$ python -q
>>> import numpy as np
>>> np.set_printoptions(suppress=True, linewidth=120)
>>> J = np.load("m.npy")
>>> print(J)
[[2.1 1.  3.  1.  2.  3.  1.  3.  3.  1.  2.  3.  2. ]
 [2.  3.1 1.  0.  1.  3.  1.  1.  3.  3.  2.  0.  0. ]
 [0.  2.  0.1 3.  1.  0.  3.  1.  0.  3.  3.  2.  0. ]
 [1.  2.  1.  3.1 3.  3.  3.  2.  3.  1.  3.  0.  1. ]
 [3.  0.  3.  0.  2.1 0.  0.  3.  0.  1.  3.  0.  3. ]
 [2.  0.  2.  0.  0.  3.1 0.  0.  0.  0.  2.  2.  0. ]
 [3.  1.  2.  0.  1.  0.  0.1 1.  2.  1.  1.  0.  2. ]
 [3.  3.  3.  3.  3.  3.  0.  1.1 0.  2.  2.  2.  2. ]
 [2.  3.  0.  2.  1.  2.  2.  1.  2.1 1.  0.  2.  0. ]
 [0.  3.  1.  1.  0.  3.  2.  2.  3.  2.1 3.  0.  1. ]
 [0.  2.  3.  0.  1.  0.  3.  0.  0.  3.  0.1 0.  0. ]
 [2.  2.  2.  0.  3.  3.  2.  1.  1.  1.  2.  0.1 2. ]
 [2.  1.  3.  1.  2.  3.  1.  3.  3.  1.  2.  3.  2.1]]
>>> np.argsort(-np.linalg.norm(J, axis=0).round(6), kind="stable")[:3]
array([ 5, 10,  2])
>>> np.linalg.matrix_rank(J, rtol=0.1)
np.int64(8)
>>> t3 = np.stack([J, 2 * J, J[::-1]])
>>> np.round(np.einsum("bij,cij->bc", t3, t3), 1)
array([[ 630.1, 1260.3,  461.6],
       [1260.3, 2520.5,  923.2],
       [ 461.6,  923.2,  630.1]])
>>> np.linalg.matrix_rank(t3.reshape(3, -1))
np.int64(2)
>>> U, sigma, VT = np.linalg.svd(J, full_matrices=False)
>>> print(round(float(np.sqrt((sigma ** 2).sum())), 1), round(np.linalg.norm(J), 1))
25.1 25.1
>>> (sigma > 1e-8).sum()
np.int64(13)
>>> sigma.round(1) + 0
array([21.2,  7.7,  5.6,  5. ,  4.5,  3.8,  3.6,  3.2,  2.1,  1.5,  1.4,  0.9,  0. ])
>>> np.abs(U[:, 0]).round(6).argmax()
np.int64(7)
>>> U, sigma, VT = np.linalg.svd(J)
>>> print(np.argmax(sigma[:-1] / (sigma[1:] + 1e-6)) + 1)
12
>>> B = U[:, :12] @ np.diag(sigma[:12]) @ VT[:12]
>>> np.linalg.matrix_rank(B)
np.int64(12)
>>> np.round(np.linalg.norm(J - B) / np.linalg.norm(J), 1)
np.float64(0.0)
>>> round(float(np.abs(J - B).max()), 1)
0.0
>>> np.linalg.matrix_rank(J, rtol=0.05)
np.int64(11)
>>> rng = np.random.default_rng(13730)
>>> lab = rng.permutation(13)
>>> lab
array([ 4, 10,  5,  6, 11,  0,  1,  3,  9,  8, 12,  7,  2])
>>> B = J[lab][:, lab]
>>> np.allclose(B, J)
False
>>> print(round(np.linalg.det(B), 1), round(np.linalg.det(J[lab]), 1))
52002.2 -52002.2
>>> W0 = np.load("case13.npy")
>>> W0
array([[-4,  0,  0,  2,  0,  0,  0,  2,  0],
       [ 0,  3,  0,  0,  0,  2, -5,  0,  0],
       [ 0,  3, -1,  0,  0,  1,  3,  0,  0],
       [ 3,  0,  0,  3,  0,  0,  0,  5,  0],
       [ 0,  0,  0,  0, -5,  0,  0,  0,  5],
       [ 0,  2, -4,  0,  0, -1,  2,  0,  0],
       [ 0, -5,  2,  0,  0,  5, -2,  0,  0],
       [ 3,  0,  0,  0,  0,  0,  0, -3,  0],
       [ 0,  0,  0,  0, -2,  0,  0,  0, -5]])
>>> vec = np.array([-1, -1, 3, 1, -1, -2, -1, 3, -2])
>>> rhs = W0 @ vec
>>> rhs
array([ 12,  -2, -11,  15,  -5, -14,   3, -12,  12])
>>> np.round(np.linalg.solve(W0, 5 * rhs), 1)
array([ -5.,  -5.,  15.,   5.,  -5., -10.,  -5.,  15., -10.])
>>> np.round(np.linalg.solve(W0, rhs + W0[:, 8]), 1)
array([-1., -1.,  3.,  1., -1., -2., -1.,  3., -1.])
>>> print(np.round(np.linalg.solve(W0, rhs), 1))
[-1. -1.  3.  1. -1. -2. -1.  3. -2.]
